$ python -q
>>> import numpy as np
>>> np.set_printoptions(precision=2, suppress=True, linewidth=100, sign=" ")
>>> arr = np.load("dump.npy")
>>> print(arr)
[[ 0.  0.  2.  1.  0.  0.]
 [ 0.  0.  1.  2.  1.  0.]
 [ 2.  1.  0.  0.  0.  0.]
 [ 1.  2.  0.  0.  0.  0.]
 [ 0.  1.  0.  0.  0.  0.]
 [ 0.  0.  0.  0.  0.  0.]]
>>> print([round(float(np.linalg.det(arr[:i, :i])), 2) + 0 for i in range(1, 7)])
[0.0, 0.0, 0.0, 9.0, 0.0, 0.0]
>>> w, vecs = np.linalg.eigh(arr)
>>> x = np.array([5, 2, 0, -2, 0, -2])
>>> print(np.round(vecs * np.maximum(w, 0) @ vecs.T, 2) + 0)
[[ 1.02  0.47  1.    0.5   0.    0.  ]
 [ 0.47  1.13  0.5   1.    0.5   0.  ]
 [ 1.    0.5   0.99  0.53  0.02  0.  ]
 [ 0.5   1.    0.53  0.89  0.42  0.  ]
 [ 0.    0.5   0.02  0.42  0.27  0.  ]
 [ 0.    0.    0.    0.    0.    0.  ]]
>>> print(x @ arr @ x)
-36.0
>>> print(round(float(x @ arr @ x / (x @ x)), 2), np.round(w[0], 2), round(w[-1], 2))
-0.97 -3.09 3.09
>>> print(np.round(vecs * np.abs(w) @ vecs.T, 2) + 0)
[[ 2.03  0.93  0.    0.    0.    0.  ]
 [ 0.93  2.27  0.    0.    0.    0.  ]
 [ 0.    0.    1.97  1.05  0.05  0.  ]
 [ 0.    0.    1.05  1.78  0.84  0.  ]
 [ 0.    0.    0.05  0.84  0.54  0.  ]
 [ 0.    0.    0.    0.    0.    0.  ]]
>>> print(np.linalg.norm(arr, axis=1))
[ 2.24  2.45  2.24  2.24  1.    0.  ]
>>> print(np.linalg.norm(arr, axis=0))
[ 2.24  2.45  2.24  2.24  1.    0.  ]
>>> print(np.linalg.norm(arr, axis=1).argmax())
1
>>> print(round(float(np.linalg.norm(arr, "nuc")), 2))
8.6
>>> print(np.flatnonzero(np.linalg.matrix_power((arr != 0) + (arr.T != 0) + np.eye(6), 6)[1]))
[ 0  1  2  3  4]
>>> print((np.linalg.matrix_power((arr != 0) + (arr.T != 0) + np.eye(6), 6) > 0).astype(int))
[[ 1  1  1  1  1  0]
 [ 1  1  1  1  1  0]
 [ 1  1  1  1  1  0]
 [ 1  1  1  1  1  0]
 [ 1  1  1  1  1  0]
 [ 0  0  0  0  0  1]]
>>> print(arr @ arr)
[[ 5.  4.  0.  0.  0.  0.]
 [ 4.  6.  0.  0.  0.  0.]
 [ 0.  0.  5.  4.  1.  0.]
 [ 0.  0.  4.  5.  2.  0.]
 [ 0.  0.  1.  2.  1.  0.]
 [ 0.  0.  0.  0.  0.  0.]]
>>> print(np.round(np.linalg.det(arr), 2))
0.0
>>> data = np.loadtxt("a.csv", delimiter=",")
>>> print(data)
[[ 0.51  0.64  0.41  0.36  0.17 -0.11]
 [-0.44  0.39 -0.39  0.17  0.62  0.31]
 [-0.2   0.25 -0.01 -0.48  0.22 -0.79]
 [-0.4  -0.16  0.82 -0.15  0.26  0.21]
 [ 0.13 -0.58 -0.01  0.5   0.51 -0.37]
 [-0.57  0.15  0.08  0.58 -0.47 -0.29]]
>>> # keeps lengths
>>> print(np.linalg.pinv(data))
[[ 0.51 -0.44 -0.2  -0.4   0.13 -0.57]
 [ 0.64  0.39  0.25 -0.16 -0.58  0.15]
 [ 0.41 -0.39 -0.01  0.82 -0.01  0.08]
 [ 0.36  0.17 -0.48 -0.15  0.5   0.58]
 [ 0.17  0.62  0.22  0.26  0.51 -0.47]
 [-0.11  0.31 -0.79  0.21 -0.37 -0.29]]
>>> print(np.linalg.norm(data, axis=0))
[ 1.  1.  1.  1.  1.  1.]
>>> f = np.array([0, 1, 0, 1, 2, 0])
>>> A2 = data + np.outer(f, np.eye(6)[0])
>>> print(np.linalg.matrix_rank(np.linalg.inv(A2) - np.linalg.inv(data), tol=1e-8))
1
>>> print(np.linalg.matrix_rank(A2 - data))
1
>>> print(A2)
[[ 0.51  0.64  0.41  0.36  0.17 -0.11]
 [ 0.56  0.39 -0.39  0.17  0.62  0.31]
 [-0.2   0.25 -0.01 -0.48  0.22 -0.79]
 [ 0.6  -0.16  0.82 -0.15  0.26  0.21]
 [ 2.13 -0.58 -0.01  0.5   0.51 -0.37]
 [-0.57  0.15  0.08  0.58 -0.47 -0.29]]
>>> print(np.round(np.linalg.det(A2) / np.linalg.det(data), 2), np.round(1 + np.linalg.solve(data, f)[0], 2))
0.43 0.43
>>> A2 = np.linalg.inv(data)
>>> print(np.linalg.det(data) * A2)
[[-0.51  0.44  0.2   0.4  -0.13  0.57]
 [-0.64 -0.39 -0.25  0.16  0.58 -0.15]
 [-0.41  0.39  0.01 -0.82  0.01 -0.08]
 [-0.36 -0.17  0.48  0.15 -0.5  -0.58]
 [-0.17 -0.62 -0.22 -0.26 -0.51  0.47]
 [ 0.11 -0.31  0.79 -0.21  0.37  0.29]]
>>> print(A2)
[[ 0.51 -0.44 -0.2  -0.4   0.13 -0.57]
 [ 0.64  0.39  0.25 -0.16 -0.58  0.15]
 [ 0.41 -0.39 -0.01  0.82 -0.01  0.08]
 [ 0.36  0.17 -0.48 -0.15  0.5   0.58]
 [ 0.17  0.62  0.22  0.26  0.51 -0.47]
 [-0.11  0.31 -0.79  0.21 -0.37 -0.29]]
>>> print(round(np.linalg.det(data) * np.linalg.det(A2), 2))
1.0
>>> print(round(float(np.linalg.cond(data)), 2))
1.0
>>> X = np.array([[-4.0, -1.0, 4.0], [-6.0, -3.0, 8.0], [-6.0, -1.0, 6.0]])
>>> print(X)
[[-4. -1.  4.]
 [-6. -3.  8.]
 [-6. -1.  6.]]
>>> hat = np.triu(np.array([[-3, 2, 3], [-3, 1, 0], [0, -3, 1]]), 1) + np.eye(3)
>>> A2 = hat @ X @ np.linalg.inv(hat)
>>> print(A2)
[[-34.  58. 140.]
 [ -6.   9.  26.]
 [ -6.  11.  24.]]
>>> print(np.trace(A2), np.trace(X))
-1.0 -1.0
>>> print(np.poly(A2))
[ 1.  1. -4. -4.]
>>> print(np.linalg.matrix_rank(A2))
3
>>> print(np.round(np.linalg.norm(X), 2))
14.66
>>> print(np.count_nonzero(X))
9
>>> X[3]
Traceback (most recent call last):
  File "<python-input-45>", line 1, in <module>
    X[3]
    ~^^^
IndexError: index 3 is out of bounds for axis 0 with size 3
>>> print(np.linalg.matrix_rank(X))
3
>>> print(X.mean(axis=0))
[-5.33 -1.67  6.  ]
>>> print(np.unravel_index(np.abs(X).argmax(), X.shape))
(np.int64(1), np.int64(2))
>>> M = np.loadtxt("run6.csv", delimiter=",")
>>> print(M)
[[ 0. -2. -1. -2.  1.]
 [ 2.  0.  1.  2. -1.]
 [ 1. -1.  0. -1. -4.]
 [ 2. -2.  1.  0.  2.]
 [-1.  1.  4. -2.  0.]]
>>> A2 = M / np.linalg.norm(M, axis=1, keepdims=True)
>>> gram = A2 @ A2.T
>>> print(round(float(np.degrees(np.arccos(np.clip(gram[1, 3], -1, 1)))), 2))
74.74
>>> print(np.argwhere(np.triu(np.abs(gram) > 0.95, 1)))
[]
>>> print(np.linalg.norm(A2, axis=1))
[ 1.  1.  1.  1.  1.]
>>> A = np.load("block18.npy")
>>> print(A)
[[ -0.5    3.33   3.51  -7.86]
 [ -4.26  -0.53  -2.49   1.94]
 [  2.94  11.56  13.12 -27.7 ]
 [  0.52   2.16   1.85  -5.49]
 [ -3.11  -9.58 -10.51  24.66]
 [  5.96  -8.4   -3.37  19.48]
 [ -0.87  -7.88  -7.89  19.01]
 [  3.43   8.33  10.18 -20.53]
 [ -1.28  -5.24  -6.43  13.6 ]
 [  5.45   5.34   9.07 -14.44]
 [ -0.06   3.07   2.97  -6.76]
 [  0.23   1.67   0.44  -4.81]
 [ -4.31  -2.8   -5.09   7.81]
 [  5.13   5.97  10.95 -15.79]
 [ -0.31   9.31  10.32 -22.28]
 [ -0.77   4.57   4.22 -10.58]
 [ -2.6   -6.19  -7.17  15.94]
 [  0.01  -0.1   -0.26   0.18]
 [ -1.42   2.67   1.9   -5.91]
 [ -3.75  -6.82  -9.56  17.41]
 [  5.45   8.05  12.38 -20.56]
 [  1.08  -5.2   -3.83  13.06]
 [ -9.29   7.03   0.27 -14.27]
 [ -9.36  -1.45  -6.07   5.31]]
>>> q, vecs = np.linalg.qr(A[:, :3])[0], np.linalg.qr(A[:, 3:])[0]
>>> s = np.linalg.svd(q.T @ vecs, compute_uv=False)
>>> print(s)
[ 1.]
>>> print((s > 0.9).sum())
1
